% python3 -q
>>> import numpy as np
>>> from numpy import linalg as LA
>>> np.set_printoptions(precision=1, suppress=True, linewidth=100)
>>> rd = lambda a: np.round(a, 1) + 0
>>> E = np.load("m.npy")
>>> E
array([[0.5, 0.5],
       [0.5, 0.5]])
>>> # rows sum to 1
>>> r = LA.matrix_rank(E)
>>> r
np.int64(1)
>>> null = LA.svd(E)[2][r:].T
>>> null.shape
(2, 1)
>>> [int(LA.matrix_rank(np.delete(E, i, axis=0))) for i in range(2)]
[1, 1]
>>> rd(null @ null.T)
array([[ 0.5, -0.5],
       [-0.5,  0.5]])
>>> rd(null[:, 0] / null[np.abs(null[:, 0]).round(6).argmax(), 0])
array([ 1., -1.])
>>> w, vecs = LA.eigh(E)
>>> w.sum(), np.trace(E)
(np.float64(1.0), np.float64(1.0))
>>> rd(LA.svd(E, compute_uv=False))
array([1., 0.])
>>> w
array([0., 1.])
>>> rd(vecs.T @ E @ vecs)
array([[0., 0.],
       [0., 1.]])
>>> rd(vecs.T @ vecs)
array([[1., 0.],
       [0., 1.]])
>>> (w > 1e-8).sum(), (w < -1e-8).sum()
(np.int64(1), np.int64(0))
>>> J = np.loadtxt("arr.csv", delimiter=",")
>>> rd(J)
array([[ 20.6, -15.6, -19.8,  -8.3,  -4.6, -13.9, -10.8],
       [  6.7,  -8. ,  -4.6,  -3.2,  -0.8,  -4.6,  -2.5],
       [  5.2,  -6.9,  -3.1,  -2.5,  -0.3,  -3.7,  -1.7],
       [  4.4,  -6.3,  -2.4,  -2.2,  -0.1,  -3.2,  -1.2],
       [  0.5,  -2.3,   0.6,  -0.3,   0.7,  -1.1,   0.6],
       [  0.2,  -1.6,   0.7,  -0.1,   0.7,  -0.9,   0.7],
       [  0. ,  -0.9,   0.6,   0.1,   0.5,  -0.6,   0.5],
       [ -0.1,  -0.5,   0.4,   0.1,   0.4,  -0.4,   0.4],
       [  0.1,   0.2,  -0.2,  -0.1,  -0.2,   0.2,  -0.2],
       [  0.4,   0.5,  -0.7,  -0.4,  -0.8,   0.9,  -0.8],
       [  0.7,   0.7,  -1.3,  -0.8,  -1.6,   1.8,  -1.6],
       [  1.4,   0.7,  -2. ,  -2. ,  -3.4,   4.3,  -3.1],
       [  1.6,   0.6,  -2.1,  -2.4,  -4. ,   5.2,  -3.5],
       [  2. ,   0.1,  -2.1,  -3.7,  -5.7,   8.3,  -4.8],
       [  2. ,   0. ,  -2. ,  -4.1,  -6.1,   9.2,  -5.1],
       [  2. ,  -0.1,  -1.9,  -4.2,  -6.2,   9.5,  -5.2],
       [  1.9,  -1.3,  -0.5,  -6.6,  -9.2,  16.2,  -6.9],
       [  1.6,  -2.1,   0.8,  -8. , -10.9,  20.5,  -7.7],
       [  0.2,  -4. ,   4.8, -11. , -14.5,  30.8,  -9.1]])
>>> left, sv, vt = LA.svd(J)
>>> rd(sv)
array([55.5, 42.6,  9.8,  0. ,  0. ,  0. ,  0. ])
>>> out = left[:, :3] @ np.diag(sv[:3]) @ vt[:3]
>>> LA.matrix_rank(J, rtol=0.05)
np.int64(3)
>>> rd(LA.norm(J - out, 2)), rd(sv[3])
(np.float64(0.0), np.float64(0.0))
>>> D = LA.norm(J[:, None] - J[None], axis=-1)
>>> D[11].round(6).argsort(kind="stable")[:4]
array([11, 12, 10, 13])
>>> (D + 1e9 * np.eye(19)).round(6).argmin(axis=1)
array([ 1,  2,  3,  2,  5,  4,  7,  6,  9,  8,  9, 12, 11, 14, 15, 14, 17, 16, 17])
>>> D.shape
(19, 19)
>>> np.unravel_index(D.round(6).argmax(), D.shape)
(np.int64(0), np.int64(18))
>>> np.flatnonzero(D[11] < D.mean() / 2)
array([ 8,  9, 10, 11, 12, 13, 14, 15])
>>> rd(LA.norm(J, axis=1))
array([38.2, 13. , 10.4,  9. ,  2.9,  2.2,  1.4,  0.9,  0.5,  1.8,  3.4,  7. ,  8.3, 12.1, 13.1,
       13.5, 21. , 25.9, 37.5])
>>> gram = np.cov(J, rowvar=False)
>>> rd(LA.eigvalsh(gram)[::-1])
array([140.8,  60.8,   5.3,   0. ,   0. ,   0. ,   0. ])
>>> rd(np.corrcoef(J.T))
array([[ 1. , -0.9, -1. , -0.4,  0. , -0.5, -0.5],
       [-0.9,  1. ,  0.7,  0.4,  0. ,  0.4,  0.4],
       [-1. ,  0.7,  1. ,  0.2, -0.1,  0.6,  0.4],
       [-0.4,  0.4,  0.2,  1. ,  0.9, -0.6,  1. ],
       [ 0. ,  0. , -0.1,  0.9,  1. , -0.9,  0.9],
       [-0.5,  0.4,  0.6, -0.6, -0.9,  1. , -0.5],
       [-0.5,  0.4,  0.4,  1. ,  0.9, -0.5,  1. ]])
>>> np.argwhere(np.triu(np.abs(np.corrcoef(J.T)) > 0.8, 1))
array([[0, 1],
       [0, 2],
       [3, 4],
       [3, 6],
       [4, 5],
       [4, 6]])
>>> rd(np.polyfit(J[:, 2], J[:, 5], 1))
array([1.3, 6.5])
>>> np.argsort(-J.std(axis=0).round(6), kind="stable")
array([5, 2, 0, 4, 1, 6, 3])
>>> left, sv, vt = LA.svd(J)
>>> vecs = vt[:(sv > 1e-8).sum()]
>>> rng = np.random.default_rng(132820)
>>> x0 = J[13] + 3 * J[4] + rng.integers(2) * np.eye(7)[0]
>>> rd(x0)
array([ 3.5, -6.8, -0.2, -4.5, -3.4,  4.9, -2.9])
>>> rd(LA.norm(x0 - vecs.T @ vecs @ x0))
np.float64(0.0)
>>> theta = np.radians(128)
>>> r_ = np.eye(7)
>>> r_[2, 2] = r_[3, 3] = np.cos(theta)
>>> r_[2, 3], r_[3, 2] = -np.sin(theta), np.sin(theta)
>>> rd(r_)
array([[ 1. ,  0. ,  0. ,  0. ,  0. ,  0. ,  0. ],
       [ 0. ,  1. ,  0. ,  0. ,  0. ,  0. ,  0. ],
       [ 0. ,  0. , -0.6, -0.8,  0. ,  0. ,  0. ],
       [ 0. ,  0. ,  0.8, -0.6,  0. ,  0. ,  0. ],
       [ 0. ,  0. ,  0. ,  0. ,  1. ,  0. ,  0. ],
       [ 0. ,  0. ,  0. ,  0. ,  0. ,  1. ,  0. ],
       [ 0. ,  0. ,  0. ,  0. ,  0. ,  0. ,  1. ]])
>>> out = J @ r_.T
>>> rd(out)
array([[ 20.6, -15.6,  18.7, -10.5,  -4.6, -13.9, -10.8],
       [  6.7,  -8. ,   5.3,  -1.7,  -0.8,  -4.6,  -2.5],
       [  5.2,  -6.9,   3.9,  -0.9,  -0.3,  -3.7,  -1.7],
       [  4.4,  -6.3,   3.2,  -0.5,  -0.1,  -3.2,  -1.2],
       [  0.5,  -2.3,  -0.2,   0.6,   0.7,  -1.1,   0.6],
       [  0.2,  -1.6,  -0.4,   0.6,   0.7,  -0.9,   0.7],
       [  0. ,  -0.9,  -0.4,   0.4,   0.5,  -0.6,   0.5],
       [ -0.1,  -0.5,  -0.3,   0.3,   0.4,  -0.4,   0.4],
       [  0.1,   0.2,   0.2,  -0.1,  -0.2,   0.2,  -0.2],
       [  0.4,   0.5,   0.8,  -0.4,  -0.8,   0.9,  -0.8],
       [  0.7,   0.7,   1.5,  -0.5,  -1.6,   1.8,  -1.6],
       [  1.4,   0.7,   2.8,  -0.3,  -3.4,   4.3,  -3.1],
       [  1.6,   0.6,   3.2,  -0.2,  -4. ,   5.2,  -3.5],
       [  2. ,   0.1,   4.2,   0.7,  -5.7,   8.3,  -4.8],
       [  2. ,   0. ,   4.4,   1. ,  -6.1,   9.2,  -5.1],
       [  2. ,  -0.1,   4.5,   1.1,  -6.2,   9.5,  -5.2],
       [  1.9,  -1.3,   5.5,   3.6,  -9.2,  16.2,  -6.9],
       [  1.6,  -2.1,   5.8,   5.6, -10.9,  20.5,  -7.7],
       [  0.2,  -4. ,   5.7,  10.6, -14.5,  30.8,  -9.1]])
>>> rd(LA.svd(J, compute_uv=False)), rd(LA.svd(out, compute_uv=False))
(array([55.5, 42.6,  9.8,  0. ,  0. ,  0. ,  0. ]), array([55.5, 42.6,  9.8,  0. ,  0. ,  0. ,  0. ]))
>>> rd(LA.det(r_)), rd(np.trace(r_))
(np.float64(1.0), np.float64(3.8))
>>> rd(np.abs(out - J).max(axis=0))
array([ 0. ,  0. , 38.5, 21.6,  0. ,  0. ,  0. ])
>>> np.allclose(J @ J.T, out @ out.T)
True
